% ipython --no-banner

In [1]: import numpy as np

In [2]: np.set_printoptions(precision=2, suppress=True, linewidth=140, sign=" ")

In [3]: m1 = np.load("block12.npy")

In [4]: m1
Out[4]: 
array([[  7,  25,   0,   0,   3,   0],
       [  0,   9,   0,   0,   4,   0],
       [ 31,  30,   0,   5,   0,   0],
       [ 28,   6,  15,  14,   0,  18],
       [  3,   0,  25,  14,   0,  13],
       [  9,   0,  12,  11,   0,   0],
       [ 22,  24,   0,   2,   0,   4],
       [ 17,  28,   0,   0,   0,  11],
       [ 33,  35,   0,   4,   0,   7],
       [  0,   0,   0,   0,   9,   0],
       [  0,   8,   0,   0,   1,  16],
       [  0,   0,   9,   2,   0,   6],
       [ 10,  27,   0,   0,   2,   0],
       [  0,   0,  19,   7,   0,  14],
       [  0,   0,   4,   0,   0,   0],
       [  0,   0,   2,   0,   0,  11],
       [  0,   0,  15,   1,   0,   0],
       [  0,  16,   0,   0,   4,  17],
       [  0,  17,   0,   0,  14,   0],
       [  0,   0,  10,   9,   0,   0],
       [ 16,  20,   0,   0,   0,  22],
       [ 22,  35,   0,   0,   0,   4],
       [ 16,   0,   7,  10,   0,   0],
       [  0,   0,   3,   0,   1,   0]])

In [5]: gram = m1.T @ m1

In [6]: np.linalg.svd(m1, compute_uv=False) ** 2
Out[6]: array([ 11695.25,   3071.04,   1280.8 ,    721.82,    226.93,     69.15])

In [7]: np.diag(gram)
Out[7]: array([ 4842,  7190,  1839,   793,   324,  2077])

In [8]: np.trace(gram), (m1 ** 2).sum()
Out[8]: (np.int64(17065), np.int64(17065))

In [9]: gram
Out[9]: 
array([[ 4842,  4792,   715,  1024,    41,  1489],
       [ 4792,  7190,    90,   422,   475,  1737],
       [  715,    90,  1839,  1018,     3,   937],
       [ 1024,   422,  1018,   793,     0,   580],
       [   41,   475,     3,     0,   324,    84],
       [ 1489,  1737,   937,   580,    84,  2077]])

In [10]: np.allclose(gram, gram.T)
Out[10]: True

In [11]: (m1 @ m1.T).shape
Out[11]: (24, 24)

In [12]: np.linalg.eigvalsh(gram)[::-1]
Out[12]: array([ 11695.25,   3071.04,   1280.8 ,    721.82,    226.93,     69.15])

In [13]: D = np.linalg.norm(m1[:, None] - m1[None], axis=-1)

In [14]: D[:5, :5]
Out[14]: 
array([[  0.  ,  17.49,  25.2 ,  39.45,  40.5 ],
       [ 17.49,   0.  ,  37.99,  39.42,  33.11],
       [ 25.2 ,  37.99,   0.  ,  34.86,  50.59],
       [ 39.45,  39.42,  34.86,   0.  ,  28.04],
       [ 40.5 ,  33.11,  50.59,  28.04,   0.  ]])

In [15]: np.unravel_index(D.round(6).argmax(), D.shape)
Out[15]: (np.int64(4), np.int64(8))

In [16]: D.mean(axis=1).argmax()
Out[16]: np.int64(8)

In [17]: labels = m1[:, 4] > np.median(m1[:, 4])

In [18]: f = m1[labels].mean(axis=0) - m1[~labels].mean(axis=0)

In [19]: labels.astype(int)
Out[19]: array([ 1,  1,  0,  0,  0,  0,  0,  0,  0,  1,  1,  0,  1,  0,  0,  0,  0,  1,  1,  0,  0,  0,  0,  1])

In [20]: ((m1 - m1.mean(axis=0)) @ f > 0).astype(int)
Out[20]: array([ 1,  1,  0,  0,  0,  0,  0,  0,  0,  1,  1,  1,  1,  0,  1,  1,  1,  1,  1,  1,  0,  0,  0,  1])

In [21]: np.argsort(-np.abs(f).round(6), kind="stable")
Out[21]: array([ 0,  2,  3,  4,  5,  1])

In [22]: round(float((((m1 - m1.mean(axis=0)) @ f > 0) == labels).mean()), 2)
Out[22]: 0.79

In [23]: rng = np.random.default_rng(43)

In [24]: th = rng.uniform(0, 2 * np.pi, 33)

In [25]: q, _ = np.linalg.qr(np.array([[1.8, -0.2],
    ...:     [0.8, 0.5],
    ...:     [0.5, -0.2],
    ...:     [2.1, 1.4],
    ...:     [1.0, 0.0],
    ...:     [0.3, -0.2],
    ...:     [-1.4, -0.3],
    ...:     [1.2, -0.1],
    ...:     [2.1, 1.0]]))

In [26]: E = 10 * np.c_[np.cos(th), np.sin(th)] @ q.T

In [27]: E
Out[27]: 
array([[-1.94,  2.66, -1.4 ,  7.51, -0.41, -1.32, -1.22, -1.09,  5.12],
       [-2.68, -2.36, -0.46, -6.37, -1.71, -0.12,  2.99, -1.85, -5.58],
       [-3.6 , -2.14, -0.87, -5.7 , -2.1 , -0.45,  3.22, -2.43, -5.33],
       [-6.87,  0.6 , -2.8 ,  2.11, -3.13, -2.18,  2.52, -4.37, -0.37],
       [ 0.87,  2.63, -0.31,  7.23,  0.9 , -0.49, -2.41,  0.7 ,  5.71],
       [ 4.66, -2.19,  2.34, -6.37,  1.78,  1.98, -0.33,  2.86, -3.48],
       [-5.45,  1.88, -2.57,  5.59, -2.22, -2.13,  0.91, -3.39,  2.66],
       [ 5.76, -1.73,  2.65, -5.19,  2.39,  2.17, -1.16,  3.59, -2.28],
       [ 6.38,  0.76,  2.28,  1.69,  3.15,  1.65, -3.36,  4.14,  3.1 ],
       [ 5.74,  1.25,  1.92,  3.08,  2.95,  1.33, -3.46,  3.76,  3.97],
       [-5.64, -1.31, -1.86, -3.27, -2.91, -1.28,  3.46, -3.69, -4.08],
       [-6.75, -0.29, -2.54, -0.37, -3.24, -1.89,  3.16, -4.35, -2.21],
       [ 6.09, -1.53,  2.73, -4.65,  2.58,  2.21, -1.46,  3.82, -1.77],
       [ 6.09, -1.53,  2.73, -4.66,  2.58,  2.21, -1.45,  3.82, -1.78],
       [ 6.35,  0.79,  2.26,  1.78,  3.14,  1.63, -3.37,  4.12,  3.16],
       [-4.17, -1.96, -1.13, -5.17, -2.34, -0.66,  3.33, -2.79, -5.1 ],
       [ 6.6 , -1.08,  2.82, -3.44,  2.91,  2.24, -2.03,  4.17, -0.71],
       [-5.73, -1.26, -1.91, -3.11, -2.94, -1.32,  3.46, -3.75, -3.99],
       [-6.87,  0.61, -2.81,  2.15, -3.12, -2.18,  2.5 , -4.37, -0.34],
       [ 3.02,  2.29,  0.61,  6.14,  1.86,  0.24, -3.08,  2.07,  5.5 ],
       [ 4.78,  1.73,  1.43,  4.49,  2.58,  0.91, -3.42,  3.17,  4.76],
       [-5.88, -1.16, -1.99, -2.82, -2.99, -1.39,  3.45, -3.84, -3.81],
       [ 0.61,  2.65, -0.42,  7.31,  0.79, -0.57, -2.31,  0.54,  5.69],
       [-5.93, -1.12, -2.02, -2.72, -3.01, -1.42,  3.44, -3.87, -3.75],
       [-4.38, -1.89, -1.23, -4.95, -2.42, -0.75,  3.36, -2.92, -4.99],
       [-3.08, -2.27, -0.63, -6.1 , -1.88, -0.26,  3.09, -2.1 , -5.49],
       [ 0.5 , -2.7 ,  0.85, -7.52, -0.28,  0.91,  1.87,  0.17, -5.54],
       [-5.7 ,  1.77, -2.64,  5.28, -2.35, -2.17,  1.1 , -3.55,  2.36],
       [ 0.82, -2.7 ,  0.98, -7.55, -0.12,  1.01,  1.73,  0.38, -5.47],
       [ 6.88, -0.55,  2.8 , -1.99,  3.14,  2.17, -2.56,  4.38,  0.47],
       [ 6.47, -1.22,  2.8 , -3.81,  2.82,  2.24, -1.86,  4.08, -1.03],
       [ 2.39,  2.42,  0.33,  6.55,  1.58,  0.01, -2.91,  1.67,  5.63],
       [-2.4 , -2.42, -0.34, -6.54, -1.59, -0.02,  2.91, -1.68, -5.63]])

In [28]: # looks like rank 2

In [29]: Ac = E - E.mean(axis=0)

In [30]: Uu, sig, vt = np.linalg.svd(Ac, full_matrices=False)

In [31]: np.abs(Uu[:, 0]).argmax()
Out[31]: np.int64(9)

In [32]: (np.sign(Uu[:, 0]) == np.sign(Uu[0, 0])).astype(int)
Out[32]: array([ 1,  0,  0,  0,  1,  1,  0,  1,  1,  1,  0,  0,  1,  1,  1,  0,  1,  0,  0,  1,  1,  0,  1,  0,  0,  0,  0,  0,  0,  1,  1,  1,  0])

In [33]: vt[0] * np.sign(vt[0, np.abs(vt[0]).argmax()])
Out[33]: array([ 0.57,  0.13,  0.19,  0.32,  0.29,  0.13, -0.35,  0.37,  0.4 ])

In [34]: np.linalg.matrix_rank(Ac)
Out[34]: np.int64(2)

In [35]: np.abs(vt[0]).argmax()
Out[35]: np.int64(0)

In [36]: sig.round(2) + 0
Out[36]: array([ 44.  ,  36.17,   0.  ,   0.  ,   0.  ,   0.  ,   0.  ,   0.  ,   0.  ])

In [37]: J = np.loadtxt("mat.csv", delimiter=",")

In [38]: J
Out[38]: 
array([[ 1.  ,  0.2 ,  0.04,  0.01,  0.  ,  0.  ,  0.  ,  0.  ,  0.  ,  0.  ],
       [ 0.2 ,  1.  ,  0.2 ,  0.04,  0.01,  0.  ,  0.  ,  0.  ,  0.  ,  0.  ],
       [ 0.04,  0.2 ,  1.  ,  0.2 ,  0.04,  0.01,  0.  ,  0.  ,  0.  ,  0.  ],
       [ 0.01,  0.04,  0.2 ,  1.  ,  0.2 ,  0.04,  0.01,  0.  ,  0.  ,  0.  ],
       [ 0.  ,  0.01,  0.04,  0.2 ,  1.  ,  0.2 ,  0.04,  0.01,  0.  ,  0.  ],
       [ 0.  ,  0.  ,  0.01,  0.04,  0.2 ,  1.  ,  0.2 ,  0.04,  0.01,  0.  ],
       [ 0.  ,  0.  ,  0.  ,  0.01,  0.04,  0.2 ,  1.  ,  0.2 ,  0.04,  0.01],
       [ 0.  ,  0.  ,  0.  ,  0.  ,  0.01,  0.04,  0.2 ,  1.  ,  0.2 ,  0.04],
       [ 0.  ,  0.  ,  0.  ,  0.  ,  0.  ,  0.01,  0.04,  0.2 ,  1.  ,  0.2 ],
       [ 0.  ,  0.  ,  0.  ,  0.  ,  0.  ,  0.  ,  0.01,  0.04,  0.2 ,  1.  ]])

In [39]: ev, V = np.linalg.eigh(J)

In [40]: x = np.array([1, 1, 2, 0, 0, 0, 1, 1, 2, 2])

In [41]: np.linalg.eigvalsh(J[1:, 1:])
Out[41]: array([ 0.67,  0.71,  0.76,  0.84,  0.94,  1.06,  1.21,  1.35,  1.46])

In [42]: np.round(V * np.abs(ev) @ V.T, 2) + 0
Out[42]: 
array([[ 1.  ,  0.2 ,  0.04,  0.01,  0.  ,  0.  ,  0.  ,  0.  ,  0.  ,  0.  ],
       [ 0.2 ,  1.  ,  0.2 ,  0.04,  0.01,  0.  ,  0.  ,  0.  ,  0.  ,  0.  ],
       [ 0.04,  0.2 ,  1.  ,  0.2 ,  0.04,  0.01,  0.  ,  0.  ,  0.  ,  0.  ],
       [ 0.01,  0.04,  0.2 ,  1.  ,  0.2 ,  0.04,  0.01,  0.  ,  0.  ,  0.  ],
       [ 0.  ,  0.01,  0.04,  0.2 ,  1.  ,  0.2 ,  0.04,  0.01,  0.  ,  0.  ],
       [ 0.  ,  0.  ,  0.01,  0.04,  0.2 ,  1.  ,  0.2 ,  0.04,  0.01,  0.  ],
       [ 0.  ,  0.  ,  0.  ,  0.01,  0.04,  0.2 ,  1.  ,  0.2 ,  0.04,  0.01],
       [ 0.  ,  0.  ,  0.  ,  0.  ,  0.01,  0.04,  0.2 ,  1.  ,  0.2 ,  0.04],
       [ 0.  ,  0.  ,  0.  ,  0.  ,  0.  ,  0.01,  0.04,  0.2 ,  1.  ,  0.2 ],
       [ 0.  ,  0.  ,  0.  ,  0.  ,  0.  ,  0.  ,  0.01,  0.04,  0.2 ,  1.  ]])

In [43]: np.abs(J).sum(axis=1).max(), round(np.abs(ev).max(), 2)
Out[43]: (np.float64(1.5), np.float64(1.47))

In [44]: low = np.linalg.cholesky(J)

In [45]: low
Out[45]: 
array([[ 1.  ,  0.  ,  0.  ,  0.  ,  0.  ,  0.  ,  0.  ,  0.  ,  0.  ,  0.  ],
       [ 0.2 ,  0.98,  0.  ,  0.  ,  0.  ,  0.  ,  0.  ,  0.  ,  0.  ,  0.  ],
       [ 0.04,  0.2 ,  0.98,  0.  ,  0.  ,  0.  ,  0.  ,  0.  ,  0.  ,  0.  ],
       [ 0.01,  0.04,  0.2 ,  0.98,  0.  ,  0.  ,  0.  ,  0.  ,  0.  ,  0.  ],
       [ 0.  ,  0.01,  0.04,  0.2 ,  0.98,  0.  ,  0.  ,  0.  ,  0.  ,  0.  ],
       [ 0.  ,  0.  ,  0.01,  0.04,  0.2 ,  0.98,  0.  ,  0.  ,  0.  ,  0.  ],
       [ 0.  ,  0.  ,  0.  ,  0.01,  0.04,  0.2 ,  0.98,  0.  ,  0.  ,  0.  ],
       [ 0.  ,  0.  ,  0.  ,  0.  ,  0.01,  0.04,  0.2 ,  0.98,  0.  ,  0.  ],
       [ 0.  ,  0.  ,  0.  ,  0.  ,  0.  ,  0.01,  0.04,  0.2 ,  0.98,  0.  ],
       [ 0.  ,  0.  ,  0.  ,  0.  ,  0.  ,  0.  ,  0.01,  0.04,  0.2 ,  0.98]])

In [46]: J / np.sqrt(np.outer(np.diag(J), np.diag(J)))
Out[46]: 
array([[ 1.  ,  0.2 ,  0.04,  0.01,  0.  ,  0.  ,  0.  ,  0.  ,  0.  ,  0.  ],
       [ 0.2 ,  1.  ,  0.2 ,  0.04,  0.01,  0.  ,  0.  ,  0.  ,  0.  ,  0.  ],
       [ 0.04,  0.2 ,  1.  ,  0.2 ,  0.04,  0.01,  0.  ,  0.  ,  0.  ,  0.  ],
       [ 0.01,  0.04,  0.2 ,  1.  ,  0.2 ,  0.04,  0.01,  0.  ,  0.  ,  0.  ],
       [ 0.  ,  0.01,  0.04,  0.2 ,  1.  ,  0.2 ,  0.04,  0.01,  0.  ,  0.  ],
       [ 0.  ,  0.  ,  0.01,  0.04,  0.2 ,  1.  ,  0.2 ,  0.04,  0.01,  0.  ],
       [ 0.  ,  0.  ,  0.  ,  0.01,  0.04,  0.2 ,  1.  ,  0.2 ,  0.04,  0.01],
       [ 0.  ,  0.  ,  0.  ,  0.  ,  0.01,  0.04,  0.2 ,  1.  ,  0.2 ,  0.04],
       [ 0.  ,  0.  ,  0.  ,  0.  ,  0.  ,  0.01,  0.04,  0.2 ,  1.  ,  0.2 ],
       [ 0.  ,  0.  ,  0.  ,  0.  ,  0.  ,  0.  ,  0.01,  0.04,  0.2 ,  1.  ]])

In [47]: low @ low.T
Out[47]: 
array([[ 1.  ,  0.2 ,  0.04,  0.01,  0.  ,  0.  ,  0.  ,  0.  ,  0.  ,  0.  ],
       [ 0.2 ,  1.  ,  0.2 ,  0.04,  0.01,  0.  ,  0.  ,  0.  ,  0.  ,  0.  ],
       [ 0.04,  0.2 ,  1.  ,  0.2 ,  0.04,  0.01,  0.  ,  0.  ,  0.  ,  0.  ],
       [ 0.01,  0.04,  0.2 ,  1.  ,  0.2 ,  0.04,  0.01,  0.  ,  0.  ,  0.  ],
       [ 0.  ,  0.01,  0.04,  0.2 ,  1.  ,  0.2 ,  0.04,  0.01,  0.  ,  0.  ],
       [ 0.  ,  0.  ,  0.01,  0.04,  0.2 ,  1.  ,  0.2 ,  0.04,  0.01,  0.  ],
       [ 0.  ,  0.  ,  0.  ,  0.01,  0.04,  0.2 ,  1.  ,  0.2 ,  0.04,  0.01],
       [ 0.  ,  0.  ,  0.  ,  0.  ,  0.01,  0.04,  0.2 ,  1.  ,  0.2 ,  0.04],
       [ 0.  ,  0.  ,  0.  ,  0.  ,  0.  ,  0.01,  0.04,  0.2 ,  1.  ,  0.2 ],
       [ 0.  ,  0.  ,  0.  ,  0.  ,  0.  ,  0.  ,  0.01,  0.04,  0.2 ,  1.  ]])
